$ python -q
>>> import numpy as np
>>> from numpy import linalg as LA
>>> np.set_printoptions(precision=3, suppress=True, linewidth=160, floatmode="fixed")
>>> W0 = 0.5 ** np.abs(np.subtract.outer(np.arange(2), np.arange(2)))
>>> W0
array([[1.000, 0.500],
       [0.500, 1.000]])
>>> Q, vecs = LA.qr(W0[:, :1])[0], LA.qr(W0[:, 1:])[0]
>>> s = LA.svd(Q.T @ vecs, compute_uv=False)
>>> round(LA.norm(Q @ Q.T - vecs @ vecs.T, 2), 3)
np.float64(0.6)
>>> np.degrees(np.arccos(s.clip(0, 1)))
array([36.870])
>>> W0 - W0[0]
array([[ 0.000,  0.000],
       [-0.500,  0.500]])
>>> np.abs(W0).max()
np.float64(1.0)
>>> np.unravel_index(np.abs(W0).argmax(), W0.shape)
(np.int64(0), np.int64(0))
>>> np.diff(W0, axis=0)
array([[-0.500,  0.500]])
>>> round(float(LA.norm(W0)), 3)
1.581
>>> P = np.triu(np.array([[-2, 1], [-1, -1]]), 1) + np.eye(2)
>>> M2 = P @ W0 @ LA.inv(P)
>>> LA.matrix_rank(M2)
np.int64(2)
>>> P @ W0 - W0 @ P
array([[ 0.500,  0.000],
       [ 0.000, -0.500]])
>>> M2
array([[1.500, 0.000],
       [0.500, 0.500]])
>>> np.poly(M2)
array([ 1.000, -2.000,  0.750])
>>> round(float(LA.det(M2)), 3)
0.75
>>> feats = np.array([[1.0, -0.8, 0.5, -0.3],
...     [-0.4, 1.3, 0.1, -0.9],
...     [-1.3, -2.8, -1.4, 2.0],
...     [0.6, 1.0, -0.7, -0.4],
...     [1.3, 0.5, -1.1, 1.9]])
>>> feats[:, 3] *= 5
>>> feats
array([[ 1.000, -0.800,  0.500, -1.500],
       [-0.400,  1.300,  0.100, -4.500],
       [-1.300, -2.800, -1.400, 10.000],
       [ 0.600,  1.000, -0.700, -2.000],
       [ 1.300,  0.500, -1.100,  9.500]])
>>> vec = np.array([-6, -6, -8, 4])
>>> target = feats @ vec
>>> LA.solve(feats.T @ feats, feats.T @ target)
array([-6.000, -6.000, -8.000,  4.000])
>>> rng = np.random.default_rng(8743)
>>> target = target + 0.05 * rng.normal(size=5)
>>> target
array([-11.252, -24.265,  75.723, -12.088,  36.014])
>>> beta, *_ = LA.lstsq(feats, target)
>>> np.round(feats.T @ (target - feats @ beta), 3) + 0
array([0.000, 0.000, 0.000, 0.000])
>>> beta.round()
array([-6.000, -6.000, -8.000,  4.000])
>>> beta
array([-6.026, -5.960, -7.871,  4.019])
>>> P = feats @ LA.solve(feats.T @ feats, feats.T)
>>> np.allclose(P @ P, P)
True
>>> P @ feats[:, 2]
array([ 0.500,  0.100, -1.400, -0.700, -1.100])
>>> M2 = feats / np.sqrt((feats ** 2).mean(axis=1, keepdims=True))
>>> LA.matrix_rank(M2) == LA.matrix_rank(feats)
np.True_
>>> Q, Rm = LA.qr(feats)
>>> np.round(np.trace(Q @ Q.T), 3)
np.float64(4.0)
>>> Q.shape, Rm.shape
((5, 4), (4, 4))
>>> Rm
array([[-2.214, -1.613, -0.194,  0.700],
       [ 0.000, -2.970, -0.703,  9.688],
       [ 0.000,  0.000,  1.841, -9.402],
       [ 0.000,  0.000,  0.000,  5.832]])
>>> np.round(abs(Rm[0, 0]), 3), round(LA.norm(feats[:, 0]), 3)
(np.float64(2.214), np.float64(2.214))
>>> m1 = np.load("mat.npy")
>>> m1
array([[ 3, -5,  0, -7, -4],
       [-4,  3, -5,  0, -7],
       [-7, -4,  3, -5,  0],
       [ 0, -7, -4,  3, -5],
       [-5,  0, -7, -4,  3]])
>>> np.allclose(m1 @ m1.T, m1.T @ m1)
True
>>> m1 @ (-1.0) ** np.arange(5)
array([ 11.000, -19.000,   5.000,  -5.000,  -5.000])
>>> np.sort(np.abs(np.fft.fft(m1[0]))), np.sort(LA.svd(m1, compute_uv=False))
(array([ 6.679,  6.679, 10.881, 10.881, 13.000]), array([ 6.679,  6.679, 10.881, 10.881, 13.000]))
>>> vec = np.array([-1, 3, -3, -2, -1])
>>> a = np.maximum(m1 @ vec, 0)
>>> m1.T @ a
array([-295,  105, -392, -124, -152])
>>> np.flatnonzero(a > 1e-9)
array([1, 4])
>>> np.tanh(m1 @ vec)
array([ 0.000,  1.000, -0.999, -1.000,  1.000])
>>> evals, vecs = LA.eig(W0)
>>> evals
array([1.500, 0.500])
>>> round(np.prod(evals), 3)
np.float64(0.75)
>>> np.sort(LA.eigvals(W0.T))
array([0.500, 1.500])
>>> t = np.radians(120)
>>> Rm = np.eye(5)
>>> Rm[2, 2] = Rm[3, 3] = np.cos(t)
>>> Rm[2, 3], Rm[3, 2] = -np.sin(t), np.sin(t)
>>> Rm
array([[ 1.000,  0.000,  0.000,  0.000,  0.000],
       [ 0.000,  1.000,  0.000,  0.000,  0.000],
       [ 0.000,  0.000, -0.500, -0.866,  0.000],
       [ 0.000,  0.000,  0.866, -0.500,  0.000],
       [ 0.000,  0.000,  0.000,  0.000,  1.000]])
>>> M2 = m1 @ Rm.T
>>> LA.svd(m1, compute_uv=False), LA.svd(M2, compute_uv=False)
(array([13.000, 10.881, 10.881,  6.679,  6.679]), array([13.000, 10.881, 10.881,  6.679,  6.679]))
>>> X = np.loadtxt("data.csv", delimiter=",")
>>> X
array([[1.000, 0.000, 1.000, 2.000, 5.000],
       [1.000, 1.000, 0.000, 5.000, 3.000],
       [1.000, 4.000, 3.000, 1.000, 1.000],
       [1.000, 0.000, 1.000, 2.000, 5.000],
       [2.000, 5.000, 2.000, 0.000, 5.000]])
>>> # rows 0 and 3 are equal
>>> labels = rng.permutation(5)
>>> labels
array([0, 4, 1, 2, 3])
>>> M2 = X[labels][:, labels]
>>> np.diag(M2)
array([1.000, 5.000, 1.000, 3.000, 2.000])
>>> np.trace(M2)
np.float64(12.0)
>>> evals, vecs = LA.eigh(W0)
>>> evals.sum(), np.trace(W0)
(np.float64(2.0), np.float64(2.0))
>>> LA.eigvalsh(W0 + 3 * np.eye(2))
array([3.500, 4.500])
>>> np.unique(evals.round(6) + 0, return_counts=True)[1]
array([1, 1])
>>> M2 = np.array([[-9, -3, 8], [-4, -8, 9], [8, 8, -8], [7, -8, -8], [-9, -5, -2]])
>>> np.einsum("ik,kj->ij", X, M2)
array([[-32.000, -36.000, -26.000],
       [ -5.000, -66.000, -29.000],
       [ -3.000, -24.000,  10.000],
       [-32.000, -36.000, -26.000],
       [-67.000, -55.000,  35.000]])
>>> X @ M2
array([[-32.000, -36.000, -26.000],
       [ -5.000, -66.000, -29.000],
       [ -3.000, -24.000,  10.000],
       [-32.000, -36.000, -26.000],
       [-67.000, -55.000,  35.000]])
>>> M2.T @ X.T
array([[-32.000,  -5.000,  -3.000, -32.000, -67.000],
       [-36.000, -66.000, -24.000, -36.000, -55.000],
       [-26.000, -29.000,  10.000, -26.000,  35.000]])
>>> M2 = np.array([[-3, 3, 0], [1, 0, 3]])
>>> Z = np.kron(M2, X)
>>> Z
array([[ -3.000,  -0.000,  -3.000,  -6.000, -15.000,   3.000,   0.000,   3.000,   6.000,  15.000,   0.000,   0.000,   0.000,   0.000,   0.000],
       [ -3.000,  -3.000,  -0.000, -15.000,  -9.000,   3.000,   3.000,   0.000,  15.000,   9.000,   0.000,   0.000,   0.000,   0.000,   0.000],
       [ -3.000, -12.000,  -9.000,  -3.000,  -3.000,   3.000,  12.000,   9.000,   3.000,   3.000,   0.000,   0.000,   0.000,   0.000,   0.000],
       [ -3.000,  -0.000,  -3.000,  -6.000, -15.000,   3.000,   0.000,   3.000,   6.000,  15.000,   0.000,   0.000,   0.000,   0.000,   0.000],
       [ -6.000, -15.000,  -6.000,  -0.000, -15.000,   6.000,  15.000,   6.000,   0.000,  15.000,   0.000,   0.000,   0.000,   0.000,   0.000],
       [  1.000,   0.000,   1.000,   2.000,   5.000,   0.000,   0.000,   0.000,   0.000,   0.000,   3.000,   0.000,   3.000,   6.000,  15.000],
       [  1.000,   1.000,   0.000,   5.000,   3.000,   0.000,   0.000,   0.000,   0.000,   0.000,   3.000,   3.000,   0.000,  15.000,   9.000],
       [  1.000,   4.000,   3.000,   1.000,   1.000,   0.000,   0.000,   0.000,   0.000,   0.000,   3.000,  12.000,   9.000,   3.000,   3.000],
       [  1.000,   0.000,   1.000,   2.000,   5.000,   0.000,   0.000,   0.000,   0.000,   0.000,   3.000,   0.000,   3.000,   6.000,  15.000],
       [  2.000,   5.000,   2.000,   0.000,   5.000,   0.000,   0.000,   0.000,   0.000,   0.000,   6.000,  15.000,   6.000,   0.000,  15.000]])
>>> LA.matrix_rank(Z)
np.int64(8)
>>> Z.shape
(10, 15)
>>> K = np.loadtxt("sample19.csv", delimiter=",")
>>> K
array([[1.000, 0.000, 0.000, 0.000],
       [1.000, 1.000, 0.000, 0.000],
       [0.000, 2.000, 1.000, 0.000],
       [0.000, 0.000, 2.000, 1.000]])
>>> # triangular: eigenvalues sit on the diagonal
>>> LA.matrix_rank(K - K[0, 0] * np.eye(4))
np.int64(3)
>>> np.sort(LA.eigvals(K))
array([1.000, 1.000, 1.000, 1.000])
>>> vec = np.array([9, 5, 7, 4])
>>> a = np.maximum(K @ vec, 0)
>>> np.maximum(K @ (3 * vec), 0)
array([27.000, 42.000, 51.000, 54.000])
>>> np.maximum(K @ vec, 0) - np.maximum(-K @ vec, 0)
array([ 9.000, 14.000, 17.000, 18.000])
>>> labels = rng.permutation(4)
>>> labels
array([3, 0, 1, 2])
>>> M2 = K[labels][:, labels]
>>> M2
array([[1.000, 0.000, 0.000, 2.000],
       [0.000, 1.000, 0.000, 0.000],
       [0.000, 1.000, 1.000, 0.000],
       [0.000, 0.000, 2.000, 1.000]])
>>> np.trace(M2)
np.float64(4.0)
>>> np.diag(M2)
array([1.000, 1.000, 1.000, 1.000])
>>> round(float(LA.det(M2)), 3), round(LA.det(K[labels]), 3)
(1.0, np.float64(-1.0))
>>> evals, vecs = LA.eig(K)
>>> np.sort(LA.eigvals(LA.inv(K)))
array([1.000, 1.000, 1.000, 1.000])
>>> evals
array([1.000, 1.000, 1.000, 1.000])
>>> K @ vecs[:, 0] - evals[0] * vecs[:, 0]
array([0.000, 0.000, 0.000, 0.000])
>>> np.sort(LA.eigvals(K.T))
array([1.000, 1.000, 1.000, 1.000])
>>> np.sort(LA.eigvals(K @ K))
array([1.000, 1.000, 1.000, 1.000])
>>> vec = np.array([3, 1, -2, 0])
>>> np.einsum("ij,j->i", K, vec)
array([ 3.000,  4.000,  0.000, -4.000])
>>> K @ vec
array([ 3.000,  4.000,  0.000, -4.000])
>>> (K @ vec).argmax()
np.int64(1)
>>> (K * vec).sum(axis=1)
array([ 3.000,  4.000,  0.000, -4.000])
>>> A = np.load("run11.npy")
>>> A
array([[3, 0, 0, 1, 3],
       [0, 2, 2, 1, 1],
       [1, 5, 4, 0, 0],
       [1, 5, 4, 0, 0],
       [0, 2, 5, 0, 1]])
>>> u, g = W0[0], W0[1]
>>> u @ u
np.float64(1.25)
>>> u @ g
np.float64(1.0)
>>> pr = (u @ g) / (u @ u) * u
>>> round((g - pr) @ u, 3)
np.float64(-0.0)
>>> np.outer(u, g)
array([[0.500, 1.000],
       [0.250, 0.500]])
>>> round(LA.norm(u + g) ** 2 + LA.norm(u - g) ** 2, 3)
np.float64(5.0)
>>> left, s, Vh = LA.svd(A)
>>> np.argmax(s[:-1] / (s[1:] + 1e-6)) + 1
np.int64(4)
>>> s.round(3) + 0
array([10.767,  4.360,  2.604,  1.129,  0.000])
>>> M2 = left[:, :4] @ np.diag(s[:4]) @ Vh[:4]
>>> round(float(LA.norm(A - M2) / LA.norm(A)), 3)
0.0
>>> M2.round(3) + 0
array([[3.000, 0.000, 0.000, 1.000, 3.000],
       [0.000, 2.000, 2.000, 1.000, 1.000],
       [1.000, 5.000, 4.000, 0.000, 0.000],
       [1.000, 5.000, 4.000, 0.000, 0.000],
       [0.000, 2.000, 5.000, 0.000, 1.000]])
>>> round(np.abs(A - M2).max(), 3)
np.float64(0.0)
>>> LA.matrix_rank(A, rtol=0.05)
np.int64(4)
>>> LA.matrix_rank(M2)
np.int64(4)
